% ipython --no-banner

In [1]: import numpy as np

In [2]: from numpy import linalg as LA

In [3]: np.set_printoptions(suppress=True, linewidth=200)

In [4]: def rnd(a):
   ...:     return np.round(a, 2) + 0
   ...: 

In [5]: E = np.load("mat.npy")

In [6]: rnd(E)
Out[6]: 
array([[0.05, 0.08, 0.02, 0.05, 0.02, 0.02, 0.08, 0.02, 0.08, 0.05, 0.05, 0.08, 0.08, 0.08, 0.02],
       [0.08, 0.13, 0.03, 0.08, 0.03, 0.03, 0.13, 0.03, 0.13, 0.08, 0.08, 0.13, 0.13, 0.13, 0.03],
       [0.02, 0.03, 0.01, 0.02, 0.01, 0.01, 0.03, 0.01, 0.03, 0.02, 0.02, 0.03, 0.03, 0.03, 0.01],
       [0.05, 0.08, 0.02, 0.05, 0.02, 0.02, 0.08, 0.02, 0.08, 0.05, 0.05, 0.08, 0.08, 0.08, 0.02],
       [0.02, 0.03, 0.01, 0.02, 0.01, 0.01, 0.03, 0.01, 0.03, 0.02, 0.02, 0.03, 0.03, 0.03, 0.01],
       [0.02, 0.03, 0.01, 0.02, 0.01, 0.01, 0.03, 0.01, 0.03, 0.02, 0.02, 0.03, 0.03, 0.03, 0.01],
       [0.08, 0.13, 0.03, 0.08, 0.03, 0.03, 0.13, 0.03, 0.13, 0.08, 0.08, 0.13, 0.13, 0.13, 0.03],
       [0.02, 0.03, 0.01, 0.02, 0.01, 0.01, 0.03, 0.01, 0.03, 0.02, 0.02, 0.03, 0.03, 0.03, 0.01],
       [0.08, 0.13, 0.03, 0.08, 0.03, 0.03, 0.13, 0.03, 0.13, 0.08, 0.08, 0.13, 0.13, 0.13, 0.03],
       [0.05, 0.08, 0.02, 0.05, 0.02, 0.02, 0.08, 0.02, 0.08, 0.05, 0.05, 0.08, 0.08, 0.08, 0.02],
       [0.05, 0.08, 0.02, 0.05, 0.02, 0.02, 0.08, 0.02, 0.08, 0.05, 0.05, 0.08, 0.08, 0.08, 0.02],
       [0.08, 0.13, 0.03, 0.08, 0.03, 0.03, 0.13, 0.03, 0.13, 0.08, 0.08, 0.13, 0.13, 0.13, 0.03],
       [0.08, 0.13, 0.03, 0.08, 0.03, 0.03, 0.13, 0.03, 0.13, 0.08, 0.08, 0.13, 0.13, 0.13, 0.03],
       [0.08, 0.13, 0.03, 0.08, 0.03, 0.03, 0.13, 0.03, 0.13, 0.08, 0.08, 0.13, 0.13, 0.13, 0.03],
       [0.02, 0.03, 0.01, 0.02, 0.01, 0.01, 0.03, 0.01, 0.03, 0.02, 0.02, 0.03, 0.03, 0.03, 0.01]])

In [7]: Uu, s, Vh = LA.svd(E)

In [8]: vecs = Vh[:(s > 1e-8).sum()]

In [9]: rng = np.random.default_rng(528)

In [10]: x = E[6] + 2 * E[5] + rng.integers(2) * np.eye(15)[7]

In [11]: rnd(x)
Out[11]: array([0.11, 0.18, 0.04, 0.11, 0.04, 0.04, 0.18, 0.04, 0.18, 0.11, 0.11, 0.18, 0.18, 0.18, 0.04])

In [12]: rnd(LA.norm(x - vecs.T @ vecs @ x))
Out[12]: np.float64(0.0)

In [13]: rnd(np.diag(vecs.T @ vecs))
Out[13]: array([0.05, 0.13, 0.01, 0.05, 0.01, 0.01, 0.13, 0.01, 0.13, 0.05, 0.05, 0.13, 0.13, 0.13, 0.01])

In [14]: LA.matrix_rank(np.vstack([E, x]))
Out[14]: np.int64(1)

In [15]: X = np.loadtxt("arr.csv", delimiter=",")

In [16]: rnd(X)
Out[16]: 
array([[ -8.49,  -6.18,  -2.81, -14.15,  -7.41,  -0.25,   5.18],
       [  4.52,  -0.86,  -3.13,  -2.52,  -7.06,  10.82,  13.99],
       [ 10.43,   6.27,   1.98,  14.2 ,   5.62,   3.69,  -1.07],
       [-10.8 ,  -6.2 ,  -1.72, -13.98,  -5.03,  -4.59,  -0.1 ],
       [ -4.98,   0.59,   3.05,   1.9 ,   6.82, -10.99, -13.95],
       [ 10.38,   3.46,  -1.13,   7.38,  -1.8 ,  10.85,  10.18],
       [  8.72,   6.21,   2.73,  14.21,   7.26,   0.6 ,  -4.79],
       [  8.36,   6.15,   2.84,  14.11,   7.49,   0.06,  -5.39],
       [  5.26,  -0.42,  -2.99,  -1.52,  -6.67,  11.08,  13.92],
       [ -3.54,   1.42,   3.29,   3.79,   7.52, -10.4 , -13.98],
       [  9.37,   6.28,   2.51,  14.32,   6.77,   1.64,  -3.58],
       [ -0.78,   2.87,   3.57,   7.02,   8.43,  -8.87, -13.39],
       [ -9.15,  -6.26,  -2.59, -14.3 ,  -6.95,  -1.27,   4.01],
       [  5.35,  -0.36,  -2.97,  -1.38,  -6.61,  11.11,  13.9 ],
       [ -9.6 ,  -2.71,   1.59,  -5.64,   2.96, -11.29, -11.39],
       [ 11.51,   5.57,   0.68,  12.39,   2.6 ,   7.57,   4.3 ],
       [-11.53,  -5.47,  -0.56, -12.15,  -2.33,  -7.85,  -4.73],
       [  8.42,   6.16,   2.83,  14.12,   7.45,   0.15,  -5.3 ],
       [ -1.7 ,   2.41,   3.5 ,   6.  ,   8.19,  -9.44, -13.67],
       [-10.88,  -4.03,   0.74,  -8.71,   0.81, -10.33,  -9.04],
       [  8.32,   1.66,  -2.15,   3.22,  -4.4 ,  11.56,  12.66]])

In [17]: labels = X[:, 0] > np.median(X[:, 0])

In [18]: f = X[labels].mean(axis=0) - X[~labels].mean(axis=0)

In [19]: ((X - X.mean(axis=0)) @ f > 0).astype(int)
Out[19]: array([0, 1, 1, 0, 0, 1, 1, 1, 1, 0, 1, 0, 0, 1, 0, 1, 0, 1, 0, 0, 1])

In [20]: rnd(f)
Out[20]: array([14.69,  6.32, -0.02, 13.9 ,  1.23, 11.69,  8.67])

In [21]: rnd(X @ LA.pinv(X) @ X)
Out[21]: 
array([[ -8.49,  -6.18,  -2.81, -14.15,  -7.41,  -0.25,   5.18],
       [  4.52,  -0.86,  -3.13,  -2.52,  -7.06,  10.82,  13.99],
       [ 10.43,   6.27,   1.98,  14.2 ,   5.62,   3.69,  -1.07],
       [-10.8 ,  -6.2 ,  -1.72, -13.98,  -5.03,  -4.59,  -0.1 ],
       [ -4.98,   0.59,   3.05,   1.9 ,   6.82, -10.99, -13.95],
       [ 10.38,   3.46,  -1.13,   7.38,  -1.8 ,  10.85,  10.18],
       [  8.72,   6.21,   2.73,  14.21,   7.26,   0.6 ,  -4.79],
       [  8.36,   6.15,   2.84,  14.11,   7.49,   0.06,  -5.39],
       [  5.26,  -0.42,  -2.99,  -1.52,  -6.67,  11.08,  13.92],
       [ -3.54,   1.42,   3.29,   3.79,   7.52, -10.4 , -13.98],
       [  9.37,   6.28,   2.51,  14.32,   6.77,   1.64,  -3.58],
       [ -0.78,   2.87,   3.57,   7.02,   8.43,  -8.87, -13.39],
       [ -9.15,  -6.26,  -2.59, -14.3 ,  -6.95,  -1.27,   4.01],
       [  5.35,  -0.36,  -2.97,  -1.38,  -6.61,  11.11,  13.9 ],
       [ -9.6 ,  -2.71,   1.59,  -5.64,   2.96, -11.29, -11.39],
       [ 11.51,   5.57,   0.68,  12.39,   2.6 ,   7.57,   4.3 ],
       [-11.53,  -5.47,  -0.56, -12.15,  -2.33,  -7.85,  -4.73],
       [  8.42,   6.16,   2.83,  14.12,   7.45,   0.15,  -5.3 ],
       [ -1.7 ,   2.41,   3.5 ,   6.  ,   8.19,  -9.44, -13.67],
       [-10.88,  -4.03,   0.74,  -8.71,   0.81, -10.33,  -9.04],
       [  8.32,   1.66,  -2.15,   3.22,  -4.4 ,  11.56,  12.66]])

In [22]: rnd(np.trace(LA.pinv(X) @ X))
Out[22]: np.float64(2.0)

In [23]: np.allclose(X[:-1].T @ LA.lstsq(X[:-1].T, X[-1])[0], X[-1])
Out[23]: True
